>>> import numpy as np
>>> import numpy.linalg as la
>>> np.set_printoptions(precision=1, suppress=True, linewidth=160)
>>> def rnd(a):
...     return np.round(a, 1) + 0
... 
>>> A = np.array([[7, 0, 0, 2, 0],
...     [0, 7, -2, 0, -6],
...     [0, -2, 12, -10, 2],
...     [2, 0, -10, 11, -1],
...     [0, -6, 2, -1, 6]])
>>> A
array([[  7,   0,   0,   2,   0],
       [  0,   7,  -2,   0,  -6],
       [  0,  -2,  12, -10,   2],
       [  2,   0, -10,  11,  -1],
       [  0,  -6,   2,  -1,   6]])
>>> ev, vecs = la.eigh(A)
>>> rnd(ev.sum()), np.trace(A)
(np.float64(43.0), np.int64(43))
>>> (ev > 1e-8).sum(), (ev < -1e-8).sum()
(np.int64(5), np.int64(0))
>>> np.abs(vecs[:, -1]).round(6).argmax()
np.int64(2)
>>> def softmax(z):
...     e = np.exp(z - z.max(axis=-1, keepdims=True))
...     return e / e.sum(axis=-1, keepdims=True)
... 
>>> rnd(softmax(A[3] + -1))
array([0., 0., 0., 1., 0.])
>>> rnd(softmax(A).sum(axis=1))
array([1., 1., 1., 1., 1.])
>>> rnd(softmax(A[3]))
array([0., 0., 0., 1., 0.])
>>> att = A @ A.T / np.sqrt(5)
>>> rnd(softmax(att + np.triu(np.full(att.shape, -np.inf), 1)))
array([[1., 0., 0., 0., 0.],
       [0., 1., 0., 0., 0.],
       [0., 0., 1., 0., 0.],
       [0., 0., 0., 1., 0.],
       [0., 0., 0., 0., 1.]])
>>> rnd(softmax(att)[3] @ A)
array([  2.,   0., -10.,  11.,  -1.])
>>> softmax(att).round(6).argmax(axis=1)
array([0, 1, 2, 3, 4])
>>> X = np.array([[-3.0, -1.0, 2.0, 1.9],
...     [-3.0, -1.1, 2.1, 1.9],
...     [-3.0, -1.1, 2.0, 2.1],
...     [-2.9, -1.1, 2.2, 1.9],
...     [-3.1, -1.0, 1.9, 1.9],
...     [-2.9, -0.9, 2.1, 2.0],
...     [-2.8, -1.1, 2.0, 2.1],
...     [-3.1, -1.1, 2.0, 2.0],
...     [-1.0, -1.9, -2.9, 2.1],
...     [-1.0, -2.2, -3.1, 1.9],
...     [-1.2, -2.0, -3.0, 2.0],
...     [-1.0, -2.0, -3.2, 2.0],
...     [-1.0, -1.7, -3.0, 1.8],
...     [-0.9, -2.1, -3.1, 2.2],
...     [-1.1, -1.9, -3.2, 2.1],
...     [-1.2, -2.0, -3.0, 2.0]])
>>> X
array([[-3. , -1. ,  2. ,  1.9],
       [-3. , -1.1,  2.1,  1.9],
       [-3. , -1.1,  2. ,  2.1],
       [-2.9, -1.1,  2.2,  1.9],
       [-3.1, -1. ,  1.9,  1.9],
       [-2.9, -0.9,  2.1,  2. ],
       [-2.8, -1.1,  2. ,  2.1],
       [-3.1, -1.1,  2. ,  2. ],
       [-1. , -1.9, -2.9,  2.1],
       [-1. , -2.2, -3.1,  1.9],
       [-1.2, -2. , -3. ,  2. ],
       [-1. , -2. , -3.2,  2. ],
       [-1. , -1.7, -3. ,  1.8],
       [-0.9, -2.1, -3.1,  2.2],
       [-1.1, -1.9, -3.2,  2.1],
       [-1.2, -2. , -3. ,  2. ]])
>>> x = np.array([-1, 1, 2, 1])
>>> rhs = X @ x
>>> rnd(rhs)
array([ 7.9,  8. ,  8. ,  8.1,  7.8,  8.2,  7.8,  8. , -4.6, -5.5, -4.8, -5.4, -4.9, -5.2, -5.1, -4.8])
>>> rnd(la.solve(X.T @ X, X.T @ rhs))
array([-1.,  1.,  2.,  1.])
>>> rnd(la.pinv(X) @ X)
array([[1., 0., 0., 0.],
       [0., 1., 0., 0.],
       [0., 0., 1., 0.],
       [0., 0., 0., 1.]])
>>> rnd(la.lstsq(X, rhs)[0])
array([-1.,  1.,  2.,  1.])
>>> rng = np.random.default_rng(133)
>>> rhs = rhs + 0.1 * rng.normal(size=16)
>>> rnd(rhs)
array([ 7.8,  8. ,  7.9,  8. ,  7.9,  8.3,  7.7,  7.8, -4.5, -5.4, -4.8, -5.4, -4.8, -4.9, -4.9, -4.8])
>>> b, *_ = la.lstsq(X, rhs)
>>> rnd(X.T @ (rhs - X @ b))
array([0., 0., 0., 0.])
>>> [round(float(la.norm(la.solve(X.T @ X + lam * np.eye(4), X.T @ rhs))), 2) for lam in (0, 1, 10, 100)]
[2.77, 2.36, 2.2, 1.31]
>>> b.round()
array([-1.,  1.,  2.,  1.])
>>> rnd(la.norm(rhs - X @ b))
np.float64(0.4)
